$ python -q
>>> import numpy as np
>>> np.set_printoptions(precision=2, suppress=True, linewidth=100, sign=" ")
>>> F = np.load("sample3.npy")
>>> F
array([[ 14.,   9.,   9.,   3.,   6.],
       [  9.,  14.,   9.,   3.,   6.],
       [  9.,   9.,  14.,   3.,   6.],
       [  3.,   3.,   3.,   6.,   2.],
       [  6.,   6.,   6.,   2.,   9.]])
>>> hat = np.triu(np.array([[2, 4, 1, 0, 6],
...     [1, 4, 3, 6, 6],
...     [3, 7, 2, 8, 4],
...     [2, 3, 3, 0, 9],
...     [6, 8, 6, 2, 1]]), 1) + np.eye(5)
>>> out = hat @ F @ np.linalg.inv(hat)
>>> np.poly(out)
array([     1.,    -57.,    890.,  -6050.,  19125., -23125.])
>>> out
array([[   95.,  -270.,   810., -4830., 41370.],
       [   90.,  -265.,   810., -4830., 41370.],
       [   57.,  -171.,   518., -3059., 26201.],
       [   57.,  -171.,   513., -3054., 26201.],
       [    6.,   -18.,    54.,  -322.,  2763.]])
>>> np.trace(out), np.trace(F)
(np.float64(57.0), np.float64(57.0))
>>> np.linalg.matrix_rank(out)
np.int64(5)
>>> cov = out.T @ out
>>> np.allclose(cov, cov.T)
True
>>> round(float(np.linalg.det(F.T)), 2)
23125.0
>>> np.einsum("ij,ji->", F, F)
np.float64(1469.0)
>>> out = F[0, 0] * F[1:] - np.outer(F[1:, 0], F[0])
>>> out
array([[   0.,  115.,   45.,   15.,   30.],
       [   0.,   45.,  115.,   15.,   30.],
       [   0.,   15.,   15.,   75.,   10.],
       [   0.,   30.,   30.,   10.,   90.]])
>>> F[:, 0] / F[0, 0]
array([ 1.  ,  0.64,  0.64,  0.21,  0.43])
>>> vals, vecs = np.linalg.eigh(F)
>>> vec = np.array([2, -1, 0, -1, 1])
>>> vecs * np.sqrt(vals) @ vecs.T
array([[ 3.32,  1.08,  1.08,  0.36,  0.72],
       [ 1.08,  3.32,  1.08,  0.36,  0.72],
       [ 1.08,  1.08,  3.32,  0.36,  0.72],
       [ 0.36,  0.36,  0.36,  2.36,  0.24],
       [ 0.72,  0.72,  0.72,  0.24,  2.72]])
>>> (np.sign(vecs[:, -1].round(6)) == np.sign(vecs[0, -1].round(6))).astype(int)
array([ 1,  1,  1,  1,  1])
>>> u = np.array([1, -2, 4])
>>> r1 = np.array([2, 2, 3, 3, -2, -2])
>>> A = u[:, None] + r1[None, :]
>>> A
array([[ 3,  3,  4,  4, -1, -1],
       [ 0,  0,  1,  1, -4, -4],
       [ 6,  6,  7,  7,  2,  2]])
>>> np.round(np.linalg.norm(A, 2) / np.linalg.norm(A), 2)
np.float64(0.92)
>>> [round(float(x), 2) for x in np.linalg.svd(A, compute_uv=False)[:3]]
[14.95, 6.37, 0.0]
>>> M = np.load("m.npy")
>>> M
array([[-4,  0,  0],
       [ 0,  0,  1],
       [ 0,  1, -2]])
>>> vals, vecs = np.linalg.eig(M)
>>> np.sort(np.linalg.eigvals(np.linalg.inv(M)))
array([-0.41, -0.25,  2.41])
>>> np.sort(np.linalg.eigvals(M.T))
array([-4.  , -2.41,  0.41])
>>> np.round(M @ vecs[:, 0] - vals[0] * vecs[:, 0], 2) + 0
array([ 0.,  0.,  0.])
>>> np.prod(vals)
np.float64(4.0)
>>> Lm = np.linalg.cholesky(F)
>>> Lm @ Lm.T
array([[ 14.,   9.,   9.,   3.,   6.],
       [  9.,  14.,   9.,   3.,   6.],
       [  9.,   9.,  14.,   3.,   6.],
       [  3.,   3.,   3.,   6.,   2.],
       [  6.,   6.,   6.,   2.,   9.]])
>>> m1 = np.array([[-3.01, -2.99, -5.0, 1.99, -2.02, 2.0, -1.01],
...     [-2.99, -2.97, -5.97, 6.01, 0.02, 0.03, 0.0],
...     [-7.97, -7.98, -11.0, 1.99, -5.01, 6.01, -3.99],
...     [-10.03, -10.0, -12.95, 3.99, -4.0, 5.99, -5.01],
...     [-3.96, -3.99, -5.0, 1.99, -0.99, 2.01, -2.01]])
>>> m1
array([[ -3.01,  -2.99,  -5.  ,   1.99,  -2.02,   2.  ,  -1.01],
       [ -2.99,  -2.97,  -5.97,   6.01,   0.02,   0.03,   0.  ],
       [ -7.97,  -7.98, -11.  ,   1.99,  -5.01,   6.01,  -3.99],
       [-10.03, -10.  , -12.95,   3.99,  -4.  ,   5.99,  -5.01],
       [ -3.96,  -3.99,  -5.  ,   1.99,  -0.99,   2.01,  -2.01]])
>>> U, s, vt = np.linalg.svd(m1, full_matrices=False)
>>> np.round(U.T @ m1 @ vt.T, 2) + 0
array([[ 31.08,   0.  ,   0.  ,   0.  ,   0.  ],
       [  0.  ,   6.06,   0.  ,   0.  ,   0.  ],
       [  0.  ,   0.  ,   1.79,   0.  ,   0.  ],
       [  0.  ,   0.  ,   0.  ,   0.06,   0.  ],
       [  0.  ,   0.  ,   0.  ,   0.  ,   0.02]])
>>> np.allclose(U * s @ vt, m1)
True
>>> np.round(s / s[0], 2) + 0
array([ 1.  ,  0.19,  0.06,  0.  ,  0.  ])
>>> np.round(U.T @ U, 2) + 0
array([[ 1.,  0.,  0.,  0.,  0.],
       [ 0.,  1.,  0.,  0.,  0.],
       [ 0.,  0.,  1.,  0.,  0.],
       [ 0.,  0.,  0.,  1.,  0.],
       [ 0.,  0.,  0.,  0.,  1.]])
>>> np.abs(U[:, 0]).round(6).argmax()
np.int64(3)
>>> np.cumsum(s ** 2) / np.sum(s ** 2)
array([ 0.96,  1.  ,  1.  ,  1.  ,  1.  ])
>>> data = np.loadtxt("dump.csv", delimiter=",")
>>> data
array([[  3.03,  11.46,  -9.52,  -9.54,  -9.99,   1.41,  -4.03],
       [ -7.37, -12.37,   9.35,  13.73,  12.2 ,  -4.89,   4.62],
       [ -1.61,  -1.05,   0.46,   1.55,   1.38,  -1.09,   1.18],
       [ -0.75,  -3.21,   1.35,   4.86,   5.03,  -1.39,   1.45],
       [  8.07,  10.7 ,  -8.09, -13.  , -11.32,   5.17,  -4.8 ],
       [  1.96,  -1.23,   1.81,  -3.67,  -2.17,   2.35,  -2.52],
       [ -0.2 ,  -2.68,   2.67,   6.72,   6.82,  -0.79,   3.33],
       [ -4.22, -15.38,  11.86,  14.48,  15.64,  -2.54,   6.52],
       [  3.61,   6.92,  -5.  ,  -1.9 ,  -2.58,   1.48,  -1.64],
       [ -6.01,  -9.41,   5.08,   0.84,   0.07,  -1.38,  -1.88],
       [  4.33,   2.7 ,  -3.14,   0.78,   1.31,   2.04,   0.57],
       [ -2.61,  -1.31,   1.87,   1.45,  -0.12,  -0.84,  -0.13],
       [ -1.87,   2.65,  -4.57,  -2.12,  -4.68,  -0.63,  -3.1 ],
       [ -3.64,  -4.47,   2.13,   2.68,   1.79,  -2.11,   0.77],
       [ -2.72,  -5.9 ,   6.26,   4.98,   3.92,  -0.88,   1.2 ],
       [ -4.61,  -2.29,   2.61,   4.11,   1.8 ,  -2.76,   1.01],
       [ -2.57,   2.72,  -5.97,  -1.42,  -3.31,  -1.77,  -1.41],
       [  1.9 ,   0.23,  -0.41,   3.3 ,   3.49,   0.57,   1.76],
       [ -3.21,   2.08,  -2.76,  -2.43,  -4.43,  -1.36,  -1.58],
       [  2.99,  -4.92,   5.21,   8.13,  10.27,   0.83,   5.34],
       [  0.04,   3.45,  -2.85,  -4.99,  -5.92,   0.74,  -3.  ],
       [  4.13,   5.88,  -5.88,  -8.47,  -7.34,   3.07,  -4.36],
       [ -2.82,  -1.33,   1.71,  -0.41,  -1.39,  -0.73,  -0.56],
       [ -5.21,  -5.6 ,   4.05,   0.72,  -0.32,  -2.08,  -1.02],
       [  4.57,   7.06,  -2.43,   0.68,  -0.29,   1.15,   2.44],
       [  4.21,   8.81,  -7.44,  -3.95,  -3.08,   0.94,  -0.18],
       [ -1.53,  -5.29,   4.02,   0.23,   0.99,   0.09,  -0.06],
       [  5.88,   6.22,  -5.38, -10.37,  -6.89,   3.31,  -2.48],
       [  1.59,   6.39,  -8.01, -12.17, -11.44,   1.73,  -6.36],
       [  2.11,   2.25,  -1.02,   1.79,   1.86,   0.4 ,   1.28],
       [  5.29,   2.  ,  -3.55,  -5.39,  -3.02,   3.67,  -2.93],
       [ -1.08,  -6.96,   6.09,   8.93,   8.84,  -0.72,   4.02],
       [  5.26,   2.79,   1.08,   4.04,   4.51,   1.55,   2.53],
       [  0.77,   6.42,  -6.67, -10.77, -10.44,   1.08,  -2.97],
       [ -5.35,  -8.95,   6.48,   3.3 ,   3.4 ,  -2.  ,  -0.61],
       [ -1.33,  -0.45,  -0.37,  -5.07,  -5.26,   0.58,  -3.94],
       [ -5.45,  -3.06,   1.03,   1.01,  -1.17,  -2.9 ,  -2.89],
       [  5.46,   0.06,  -0.14,  -0.7 ,   2.82,   2.49,   1.26],
       [ -2.63,   4.63,  -6.22,  -6.34,  -8.41,  -0.71,  -4.38]])
>>> vec = np.array([-2, -2, 2, -2, 1, 1, -1])
>>> rhs = data @ vec
>>> np.linalg.lstsq(data, rhs)[0]
array([-2., -2.,  2., -2.,  1.,  1., -1.])
>>> try:
...     np.linalg.solve(data, rhs)
... except np.linalg.LinAlgError as e:
...     print("failed:", e)
... 
failed: Last 2 dimensions of the array must be square
>>> np.round(np.linalg.pinv(data) @ data, 2) + 0
array([[ 1.,  0.,  0.,  0.,  0.,  0.,  0.],
       [ 0.,  1.,  0.,  0.,  0.,  0.,  0.],
       [ 0.,  0.,  1.,  0.,  0.,  0.,  0.],
       [ 0.,  0.,  0.,  1.,  0.,  0.,  0.],
       [ 0.,  0.,  0.,  0.,  1.,  0.,  0.],
       [ 0.,  0.,  0.,  0.,  0.,  1.,  0.],
       [ 0.,  0.,  0.,  0.,  0.,  0.,  1.]])
>>> rng = np.random.default_rng(644)
>>> rhs = rhs + 0.05 * rng.normal(size=39)
>>> rhs
array([-33.52,  33.38,   2.13,   3.04, -29.11,  12.12,   0.42,  40.43, -26.74,  39.92, -19.1 ,
         7.9 ,  -8.73,  14.02,  21.6 ,   8.81, -13.04,  -9.34,  -2.66,   3.85,  -4.91, -14.71,
        10.95,  26.8 , -31.03, -34.96,  22.31, -15.34, -11.06, -13.26,  -7.32,  14.56, -18.54,
       -12.66,  36.96,  12.25,  15.92,  -5.94,  -8.46])
>>> b, *_ = np.linalg.lstsq(data, rhs)
>>> b.round()
array([-2., -2.,  2., -2.,  1.,  1., -1.])
>>> [round(float(np.linalg.norm(np.linalg.solve(data.T @ data + lam * np.eye(7), data.T @ rhs))), 2) for lam in (0, 1, 10, 100)]
[4.39, 3.88, 3.61, 3.07]
>>> Ac = data - data.mean(axis=0)
>>> vecs = np.linalg.svd(Ac)[2][:1]
>>> out = Ac - Ac @ vecs.T @ vecs
>>> np.linalg.norm(out, axis=1).round(6).argmax()
np.int64(9)
>>> out.std(axis=0)
array([ 3.13,  2.19,  1.45,  1.61,  1.9 ,  1.46,  1.6 ])
>>> out = data / np.sqrt((data ** 2).mean(axis=1, keepdims=True))
>>> np.linalg.norm(out, axis=1)
array([ 2.65,  2.65,  2.65,  2.65,  2.65,  2.65,  2.65,  2.65,  2.65,  2.65,  2.65,  2.65,  2.65,
        2.65,  2.65,  2.65,  2.65,  2.65,  2.65,  2.65,  2.65,  2.65,  2.65,  2.65,  2.65,  2.65,
        2.65,  2.65,  2.65,  2.65,  2.65,  2.65,  2.65,  2.65,  2.65,  2.65,  2.65,  2.65,  2.65])
>>> out[3]
array([-0.24, -1.05,  0.44,  1.59,  1.64, -0.45,  0.47])
>>> np.linalg.matrix_rank(out) == np.linalg.matrix_rank(data)
np.True_
>>> D = np.linalg.norm(data[:, None] - data[None], axis=-1)
>>> D.mean(axis=1).argmax()
np.int64(7)
>>> np.flatnonzero(D[38] < D.mean() / 2)
array([ 12,  18,  20,  33,  38])
>>> np.linalg.matrix_rank(D ** 2)
np.int64(9)
>>> (D + 1e9 * np.eye(39)).round(6).argmin(axis=1)
array([ 33,   7,  11,   6,   0,  35,   3,   1,  25,  23,  29,  22,  18,  15,  34,  13,  12,  29,
        12,  31,  12,  27,  11,   9,  10,   8,  13,  21,  33,  17,  20,  19,  17,  28,   9,  20,
        23,  10,  20])
>>> D.shape
(39, 39)
>>> D[:5, :5]
array([[  0.  ,  46.7 ,  23.73,  28.61,   7.52],
       [ 46.7 ,   0.  ,  23.07,  18.55,  50.32],
       [ 23.73,  23.07,   0.  ,   5.54,  27.44],
       [ 28.61,  18.55,   5.54,   0.  ,  32.07],
       [  7.52,  50.32,  27.44,  32.07,   0.  ]])
>>> t = np.radians(135)
>>> r_ = np.eye(7)
>>> r_[2, 2] = r_[4, 4] = np.cos(t)
>>> r_[2, 4], r_[4, 2] = -np.sin(t), np.sin(t)
>>> r_
array([[ 1.  ,  0.  ,  0.  ,  0.  ,  0.  ,  0.  ,  0.  ],
       [ 0.  ,  1.  ,  0.  ,  0.  ,  0.  ,  0.  ,  0.  ],
       [ 0.  ,  0.  , -0.71,  0.  , -0.71,  0.  ,  0.  ],
       [ 0.  ,  0.  ,  0.  ,  1.  ,  0.  ,  0.  ,  0.  ],
       [ 0.  ,  0.  ,  0.71,  0.  , -0.71,  0.  ,  0.  ],
       [ 0.  ,  0.  ,  0.  ,  0.  ,  0.  ,  1.  ,  0.  ],
       [ 0.  ,  0.  ,  0.  ,  0.  ,  0.  ,  0.  ,  1.  ]])
>>> out = data @ r_.T
>>> round(np.linalg.det(r_), 2), round(float(np.trace(r_)), 2)
(np.float64(1.0), 3.59)
>>> np.abs(out - data).max(axis=0)
array([  0.  ,   0.  ,  31.31,   0.  ,  18.31,   0.  ,   0.  ])
>>> np.allclose(data @ data.T, out @ out.T)
True
>>> np.linalg.svd(data, compute_uv=False), np.linalg.svd(out, compute_uv=False)
(array([ 74.61,  27.93,  15.56,   6.24,   4.6 ,   2.1 ,   0.93]), array([ 74.61,  27.93,  15.56,   6.24,   4.6 ,   2.1 ,   0.93]))
>>> W0 = np.loadtxt("case2.csv", delimiter=",")
>>> W0
array([[ 0.08,  2.3 , -0.03,  0.05, -2.17, -3.4 ,  1.74, -0.6 ],
       [-2.42, -2.32,  1.86,  1.68,  1.58,  0.22,  0.27,  2.21],
       [ 2.15, -0.03, -1.69, -1.6 ,  0.59,  3.  , -1.87, -1.47],
       [ 1.09,  2.7 , -0.82, -0.68, -2.29, -2.62,  1.18, -1.39],
       [ 1.93, -0.39, -1.52, -1.45,  0.87,  3.25, -1.97, -1.23],
       [-2.43, -2.3 ,  1.87,  1.69,  1.55,  0.17,  0.29,  2.21],
       [-0.48,  1.94,  0.4 ,  0.45, -1.97, -3.61,  1.93, -0.13],
       [ 2.26,  2.5 , -1.73, -1.55, -1.79, -0.71,  0.01, -2.14],
       [ 2.47,  0.69, -1.93, -1.8 , -0.02,  2.34, -1.59, -1.86],
       [ 1.47, -1.01, -1.16, -1.14,  1.34,  3.55, -2.05, -0.77],
       [ 1.45, -1.02, -1.15, -1.13,  1.35,  3.55, -2.05, -0.75],
       [-1.18,  1.33,  0.94,  0.94, -1.57, -3.63,  2.05,  0.49],
       [ 1.36, -1.13, -1.08, -1.06,  1.43,  3.59, -2.06, -0.66],
       [-0.84,  1.65,  0.68,  0.7 , -1.78, -3.66,  2.01,  0.18],
       [ 0.18,  2.36, -0.11, -0.02, -2.2 , -3.35,  1.69, -0.69],
       [-0.95, -2.67,  0.71,  0.57,  2.29,  2.76, -1.27,  1.28],
       [-2.58, -1.97,  1.99,  1.82,  1.21, -0.53,  0.67,  2.24],
       [ 1.17, -1.33, -0.94, -0.93,  1.57,  3.63, -2.05, -0.49],
       [ 1.73,  2.72, -1.31, -1.15, -2.14, -1.79,  0.65, -1.83],
       [ 2.55,  2.07, -1.97, -1.79, -1.31,  0.34, -0.57, -2.24],
       [ 0.81, -1.67, -0.66, -0.68,  1.8 ,  3.66, -2.01, -0.16],
       [ 2.06,  2.62, -1.57, -1.4 , -1.96, -1.18,  0.29, -2.03],
       [ 1.05, -1.45, -0.84, -0.85,  1.65,  3.65, -2.04, -0.37],
       [ 2.52,  0.84, -1.96, -1.83, -0.15,  2.17, -1.51, -1.93],
       [-1.21, -2.72,  0.91,  0.77,  2.27,  2.49, -1.09,  1.48],
       [ 1.07,  2.69, -0.8 , -0.66, -2.29, -2.65,  1.19, -1.37],
       [-2.4 , -2.35,  1.84,  1.66,  1.61,  0.29,  0.22,  2.2 ],
       [-2.19, -0.04,  1.72,  1.62, -0.53, -2.94,  1.85,  1.51],
       [ 1.7 ,  2.73, -1.29, -1.13, -2.15, -1.83,  0.67, -1.81],
       [-1.1 , -2.7 ,  0.82,  0.68,  2.28,  2.61, -1.17,  1.39],
       [-1.65, -2.73,  1.26,  1.09,  2.17,  1.9 , -0.72,  1.78]])
>>> np.round(np.linalg.norm(W0, 2) / np.linalg.norm(W0), 2)
np.float64(0.76)
